$ python3 -q
>>> import numpy as np
>>> np.set_printoptions(suppress=True, linewidth=160)
>>> E = np.loadtxt("block13.csv", delimiter=",")
>>> E
array([[ 0.,  0.,  0.,  0.],
       [ 0., 25.,  0.,  5.],
       [ 0.,  0.,  0.,  0.],
       [ 0.,  5.,  0.,  1.]])
>>> np.linalg.cond(E) > 100
np.True_
>>> round(float(np.linalg.norm(E, 2) / np.linalg.norm(E)), 2)
1.0
>>> np.linalg.matrix_rank(E, rtol=0.1)
np.int64(1)
>>> np.abs(np.diag(np.linalg.qr(E)[1])) > 1e-9
array([False,  True, False, False])
>>> try:
...     np.linalg.inv(E)
... except np.linalg.LinAlgError as e:
...     print(e)
... 
Singular matrix
>>> np.linalg.lstsq(E[:-1].T, E[-1])[2]
np.int32(1)
>>> np.round(E @ np.linalg.pinv(E) @ E, 2)
array([[ 0.,  0.,  0.,  0.],
       [ 0., 25.,  0.,  5.],
       [ 0.,  0.,  0.,  0.],
       [ 0.,  5.,  0.,  1.]])
>>> m1 = np.array([[1, 2, 0, 0], [2, -1, 0, 0], [0, 0, 1, 2], [0, 0, 2, -1]])
>>> # 2 blocks once reordered
>>> proj = np.triu(np.array([[0, 1, 1, 2], [1, 0, 2, 1], [1, 0, 0, 1], [1, 2, 2, 1]]), 1) + np.eye(4)
>>> Y = proj @ m1 @ np.linalg.inv(proj)
>>> np.round(np.poly(Y), 2)
array([  1.,   0., -10.,   0.,  25.])
>>> proj @ m1 - m1 @ proj
array([[ 2., -2.,  0., -4.],
       [ 0., -2.,  4.,  0.],
       [ 0.,  0.,  2., -2.],
       [ 0.,  0.,  0., -2.]])
>>> np.linalg.matrix_rank(Y)
np.int64(4)
>>> O, _ = np.linalg.qr(np.array([[0.6, 1.5, 1.6, 0.5, 0.5, 0.4],
...     [-1.5, -0.3, 1.5, -2.2, 0.1, 0.6],
...     [0.0, -1.4, 1.0, 0.9, 0.0, 1.9],
...     [0.3, 0.0, 0.8, -0.5, -0.4, -0.7],
...     [0.0, -0.7, -0.1, 1.8, -1.1, -1.8],
...     [1.3, -1.6, -0.8, -1.6, -0.5, 0.8]]))
>>> vals = np.array([-2, 2, 5, 4, 2, -1])
>>> X = O @ np.diag(vals) @ O.T
>>> X.round(2)
array([[ 2.46,  1.21,  1.24,  1.44, -0.32, -0.99],
       [ 1.21,  0.58,  0.35,  1.57, -0.78,  2.06],
       [ 1.24,  0.35,  3.15,  0.18,  0.67, -0.2 ],
       [ 1.44,  1.57,  0.18,  0.74,  0.6 ,  0.51],
       [-0.32, -0.78,  0.67,  0.6 ,  2.36, -0.89],
       [-0.99,  2.06, -0.2 ,  0.51, -0.89,  0.71]])
>>> # equal to its transpose
>>> vec = np.array([2, 2, 4, 8, 8, 5])
>>> y = X @ vec
>>> y.round(2)
array([16.35, 21.64, 21.52, 20.06, 19.71,  1.87])
>>> np.round(np.linalg.solve(X, 5 * y), 2)
array([10., 10., 20., 40., 40., 25.])
>>> np.round(np.linalg.solve(X, y + X[:, 4]), 2)
array([2., 2., 4., 8., 9., 5.])
>>> np.round(np.linalg.solve(X, X[:, 5]), 2) + 0
array([0., 0., 0., 0., 0., 1.])
>>> np.round(np.linalg.solve(X.T, X[3]), 2) + 0
array([0., 0., 0., 1., 0., 0.])
